In [1]: import numpy as np

In [2]: from numpy import linalg as LA

In [3]: np.set_printoptions(precision=2, suppress=True, linewidth=100, sign=" ")

In [4]: M2 = np.array([[-6, 0, -3], [-2, 3, -3], [-7, -8, -6]])

In [5]: W0 = M2 - M2.T

In [6]: print(W0)
[[ 0  2  4]
 [-2  0  5]
 [-4 -5  0]]

In [7]: print([round(float(x), 2) for x in LA.svd(W0, compute_uv=False)[:3]])
[6.71, 6.71, 0.0]

In [8]: print(LA.matrix_rank(W0, rtol=0.1))
2

In [9]: print(LA.cond(W0) > 100)
True

In [10]: print(np.allclose(W0, W0.T))
False

In [11]: print(round(LA.det(W0), 2))
-0.0

In [12]: print(np.allclose(W0 @ W0.T, W0.T @ W0))
True

In [13]: print((W0 - W0.T) / 2)
[[ 0.  2.  4.]
 [-2.  0.  5.]
 [-4. -5.  0.]]

In [14]: A = np.loadtxt("sample3.csv", delimiter=",")

In [15]: print(A)
[[ 19.6  -11.07   9.51]
 [ 20.34  -9.19  10.71]
 [ 19.11 -10.85   9.34]
 [ 18.5  -10.11   9.5 ]
 [ 19.76 -10.69   8.49]
 [ 20.77  -8.86  10.53]
 [ 20.14 -10.59   8.98]
 [ 21.07 -12.22  10.91]
 [ 19.96 -10.47  10.77]
 [ 19.78 -10.34   9.27]
 [ 19.9   -9.98  10.29]
 [ 19.74  -8.87   8.32]
 [ 19.43  -9.91   9.47]
 [ 18.89  -9.76  10.82]
 [ 22.18  -9.63   9.16]
 [ 18.57 -10.26  10.08]
 [ 19.12  -8.66   9.67]
 [ 21.28 -11.26  11.57]
 [ 20.4  -10.75  11.19]
 [ 18.9   -9.61  10.78]
 [ 17.9  -10.82  11.28]
 [ 20.57  -9.56   9.01]
 [ 18.51  -8.09  10.45]
 [ 19.32  -9.86  10.73]]

In [16]: print(LA.cond(A) > 100)
False

In [17]: print(LA.matrix_rank(A, rtol=0.1))
1
